$ ipython --no-banner

In [1]: import numpy as np

In [2]: np.set_printoptions(precision=2, suppress=True, linewidth=160, floatmode="fixed")

In [3]: tidy = lambda a: np.round(a, 2) + 0

In [4]: W0 = np.load("block15.npy")

In [5]: print(W0)
[[ 17   3 -15]
 [  3   3  -6]
 [-15  -6  18]]

In [6]: x0 = np.ones(3)

In [7]: for _ in range(6):
   ...:     x0 = W0 @ x0
   ...:     x0 /= np.linalg.norm(x0)
   ...:     print(round(x0 @ W0 @ x0, 2))
   ...: 
30.5
33.79
33.84
33.84
33.84
33.84

In [8]: tidy(x0)
Out[8]: array([ 0.67,  0.20, -0.71])

In [9]: tidy(np.linalg.eigvalsh(W0)[-1])
Out[9]: np.float64(33.84)

In [10]: print(tidy(np.abs(np.linalg.eigvals(W0)).max()))
33.84

In [11]: np.linalg.matrix_power(W0, 3)
Out[11]: 
array([[ 17486,   5277, -18519],
       [  5277,   1638,  -5652],
       [-18519,  -5652,  19701]])

In [12]: (W0 + W0.T) / 2
Out[12]: 
array([[ 17.00,   3.00, -15.00],
       [  3.00,   3.00,  -6.00],
       [-15.00,  -6.00,  18.00]])

In [13]: np.trace(W0)
Out[13]: np.int64(38)

In [14]: W0 @ W0
Out[14]: 
array([[ 523,  150, -543],
       [ 150,   54, -171],
       [-543, -171,  585]])

In [15]: tidy(np.sort(np.abs(np.linalg.eigvals(W0))))
Out[15]: array([ 0.06,  4.09, 33.84])

In [16]: np.allclose(W0, W0.T)
Out[16]: True

In [17]: tidy(np.linalg.det(W0.T))
Out[17]: np.float64(9.0)

In [18]: tidy(np.linalg.eigvals(W0).sum().real)
Out[18]: np.float64(38.0)

In [19]: print(tidy(np.linalg.det(2 * W0)), tidy(np.linalg.det(W0)))
72.0 9.0

In [20]: np.kron(np.eye(2, dtype=int), W0)
Out[20]: 
array([[ 17,   3, -15,   0,   0,   0],
       [  3,   3,  -6,   0,   0,   0],
       [-15,  -6,  18,   0,   0,   0],
       [  0,   0,   0,  17,   3, -15],
       [  0,   0,   0,   3,   3,  -6],
       [  0,   0,   0, -15,  -6,  18]])

In [21]: np.einsum("ij,ji->", W0, W0)
Out[21]: np.int64(1162)

In [22]: np.einsum("ii->", W0)
Out[22]: np.int64(38)

In [23]: W1 = np.array([[-2, -1, -1, 2, 2], [-2, 2, -2, 2, -1], [-1, -1, 2, -2, 0]])

In [24]: beta = np.array([2, 6, 7, 1, 4])

In [25]: act = np.maximum(W0 @ W1 + beta, 0)

In [26]: np.linalg.matrix_rank(act)
Out[26]: np.int64(3)

In [27]: print(act)
[[ 0 10  0 71 35]
 [ 0 15  0 25  7]
 [26  0 70  0  0]]

In [28]: tidy((act > 0).mean(axis=0))
Out[28]: array([0.33, 0.67, 0.33, 0.67, 0.67])

In [29]: C = np.array([[2, 1], [0, 2], [0, 2], [1, 0], [0, 0]])

In [30]: (act @ C).round(6).argmax(axis=1)
Out[30]: array([0, 1, 1])

In [31]: act @ C
Out[31]: 
array([[ 71,  20],
       [ 25,  30],
       [ 52, 166]])

In [32]: print(W1 @ C)
[[-2 -6]
 [-2 -2]
 [-4  1]]

In [33]: mat = np.loadtxt("m.csv", delimiter=",")

In [34]: mat
Out[34]: 
array([[  2.00,  -4.00,   2.00,   2.00],
       [ -4.00,  10.00,  -4.00,  -4.00],
       [  0.00,   0.00,   2.00,   0.00],
       [-12.00,  28.00, -14.00, -12.00]])

In [35]: # null space of dimension 1

In [36]: w, V = np.linalg.eig(W0)

In [37]: print(tidy(np.sort(np.linalg.eigvals(W0 @ W0))))
[   0.00   16.76 1145.24]

In [38]: tidy(w)
Out[38]: array([33.84,  4.09,  0.06])

In [39]: tidy(np.prod(w))
Out[39]: np.float64(9.0)

In [40]: print(tidy(np.sort(np.linalg.eigvals(np.linalg.inv(W0)))))
[ 0.03  0.24 15.39]

In [41]: M2 = np.array([[-1, 3, 3], [1, -3, 1]])

In [42]: C = np.kron(M2, mat)

In [43]: tidy(np.linalg.norm(C, 2)), tidy(np.linalg.norm(M2, 2) * np.linalg.norm(mat, 2))
Out[43]: (np.float64(182.47), np.float64(182.47))

In [44]: C.shape
Out[44]: (8, 12)

In [45]: np.linalg.matrix_rank(C)
Out[45]: np.int64(6)

In [46]: C
Out[46]: 
array([[ -2.00,   4.00,  -2.00,  -2.00,   6.00, -12.00,   6.00,   6.00,   6.00, -12.00,   6.00,   6.00],
       [  4.00, -10.00,   4.00,   4.00, -12.00,  30.00, -12.00, -12.00, -12.00,  30.00, -12.00, -12.00],
       [ -0.00,  -0.00,  -2.00,  -0.00,   0.00,   0.00,   6.00,   0.00,   0.00,   0.00,   6.00,   0.00],
       [ 12.00, -28.00,  14.00,  12.00, -36.00,  84.00, -42.00, -36.00, -36.00,  84.00, -42.00, -36.00],
       [  2.00,  -4.00,   2.00,   2.00,  -6.00,  12.00,  -6.00,  -6.00,   2.00,  -4.00,   2.00,   2.00],
       [ -4.00,  10.00,  -4.00,  -4.00,  12.00, -30.00,  12.00,  12.00,  -4.00,  10.00,  -4.00,  -4.00],
       [  0.00,   0.00,   2.00,   0.00,  -0.00,  -0.00,  -6.00,  -0.00,   0.00,   0.00,   2.00,   0.00],
       [-12.00,  28.00, -14.00, -12.00,  36.00, -84.00,  42.00,  36.00, -12.00,  28.00, -14.00, -12.00]])

In [47]: np.linalg.cond(C) > 100
Out[47]: np.True_

In [48]: tidy(np.linalg.norm(C, 2) / np.linalg.norm(C))
Out[48]: np.float64(0.88)

In [49]: np.argsort(-np.linalg.norm(C, axis=0).round(6), kind="stable")[:3]
Out[49]: array([5, 9, 6])

In [50]: print(tidy(np.linalg.norm(mat, 2) / np.linalg.norm(mat)))
1.0

In [51]: np.argsort(-np.linalg.norm(mat, axis=0).round(6), kind="stable")[:3]
Out[51]: array([1, 2, 0])

In [52]: np.linalg.matrix_rank(mat, rtol=0.1)
Out[52]: np.int64(1)

In [53]: rng = np.random.default_rng(2960)

In [54]: idx = rng.permutation(4)

In [55]: print(idx)
[2 1 0 3]

In [56]: M2 = mat[idx][:, idx]

In [57]: np.allclose(M2, mat)
Out[57]: False

In [58]: np.trace(M2)
Out[58]: np.float64(2.0)

In [59]: M = np.load("layer7.npy")

In [60]: M
Out[60]: 
array([[  2.92,   2.06,   1.36],
       [  5.49, -15.12,  -7.60],
       [  2.01, -15.42, -12.70],
       [ -5.77,  -0.63,   4.22],
       [ -3.61, -11.93,  -0.13],
       [ -3.24,   3.44, -10.01],
       [  3.62, -10.95,  13.97],
       [ -5.23,  -3.51, -12.17],
       [ -6.87,   4.61,   2.04],
       [ -3.88,  19.49,  13.18],
       [  6.09, -16.72,   1.60],
       [ -5.30,  15.00,   6.34],
       [ -3.19, -16.84,  -5.91],
       [ -0.88,  13.66,   1.24],
       [ -0.28,  16.30,   0.93],
       [ -5.24,  12.68,  11.52],
       [ -1.60,  10.06,   0.19]])

In [61]: proj = M @ np.linalg.solve(M.T @ M, M.T)

In [62]: np.trace(proj)
Out[62]: np.float64(3.0)

In [63]: np.linalg.matrix_rank(np.eye(17) - proj)
Out[63]: np.int64(14)

In [64]: tidy(proj @ M[:, 0])
Out[64]: array([ 2.92,  5.49,  2.01, -5.77, -3.61, -3.24,  3.62, -5.23, -6.87, -3.88,  6.09, -5.30, -3.19, -0.88, -0.28, -5.24, -1.60])

In [65]: print(tidy(np.diag(proj)))
[0.05 0.14 0.17 0.18 0.21 0.17 0.40 0.26 0.17 0.21 0.19 0.13 0.25 0.09 0.15 0.19 0.05]

In [66]: C = M[[11, 6]].astype(float)

In [67]: for _ in range(3):
    ...:     idx = np.linalg.norm(M[:, None] - C, axis=-1).argmin(axis=1)
    ...:     C = np.array([M[idx == j].mean(axis=0) for j in range(2)])
    ...: 

In [68]: idx
Out[68]: array([0, 1, 1, 0, 1, 0, 1, 1, 0, 0, 1, 0, 1, 0, 0, 0, 0])

In [69]: tidy(C[1] - C[0])
Out[69]: array([  3.75, -22.59,  -6.38])

In [70]: np.abs(C[1] - C[0]).argmax()
Out[70]: np.int64(1)

In [71]: np.bincount(idx)
Out[71]: array([10,  7])

In [72]: idx = rng.permutation(3)

In [73]: M2 = M[:, idx] * rng.choice([-1, 1], 3)

In [74]: M2
Out[74]: 
array([[ -2.92,   2.06,   1.36],
       [ -5.49, -15.12,  -7.60],
       [ -2.01, -15.42, -12.70],
       [  5.77,  -0.63,   4.22],
       [  3.61, -11.93,  -0.13],
       [  3.24,   3.44, -10.01],
       [ -3.62, -10.95,  13.97],
       [  5.23,  -3.51, -12.17],
       [  6.87,   4.61,   2.04],
       [  3.88,  19.49,  13.18],
       [ -6.09, -16.72,   1.60],
       [  5.30,  15.00,   6.34],
       [  3.19, -16.84,  -5.91],
       [  0.88,  13.66,   1.24],
       [  0.28,  16.30,   0.93],
       [  5.24,  12.68,  11.52],
       [  1.60,  10.06,   0.19]])

In [75]: U, _, Vt = np.linalg.svd(M.T @ M2)

In [76]: tidy(U @ Vt)
Out[76]: 
array([[-1.00,  0.00,  0.00],
       [ 0.00,  1.00,  0.00],
       [ 0.00,  0.00,  1.00]])

In [77]: tidy(np.linalg.lstsq(M, M2)[0])
Out[77]: 
array([[-1.00,  0.00,  0.00],
       [ 0.00,  1.00,  0.00],
       [ 0.00,  0.00,  1.00]])

In [78]: data = np.array([[0.0, 0.0, -2.0, -7.0],
    ...:     [0.0, 0.0, -2.0, 1.0],
    ...:     [-2.0, -2.0, 0.0, 0.0],
    ...:     [-7.0, 1.0, 0.0, 0.0]])

In [79]: data
Out[79]: 
array([[ 0.00,  0.00, -2.00, -7.00],
       [ 0.00,  0.00, -2.00,  1.00],
       [-2.00, -2.00,  0.00,  0.00],
       [-7.00,  1.00,  0.00,  0.00]])

In [80]: w, V = np.linalg.eigh(data)

In [81]: x0 = np.array([3, 7, -7, -2])

In [82]: np.abs(data).sum(axis=1).max(), tidy(np.abs(w).max())
Out[82]: (np.float64(9.0), np.float64(7.29))

In [83]: tidy(x0 @ data @ x0 / (x0 @ x0)), tidy(w[0]), tidy(w[-1])
Out[83]: (np.float64(3.03), np.float64(-7.29), np.float64(7.29))

In [84]: tidy(V * np.abs(w) @ V.T)
Out[84]: 
array([[ 7.27, -0.32,  0.00,  0.00],
       [-0.32,  2.21,  0.00,  0.00],
       [ 0.00,  0.00,  2.53,  1.26],
       [ 0.00,  0.00,  1.26,  6.96]])

In [85]: print(tidy(np.linalg.eigvalsh(data[1:, 1:])))
[-2.24  0.00  2.24]

In [86]: print(x0 @ data @ x0)
336.0
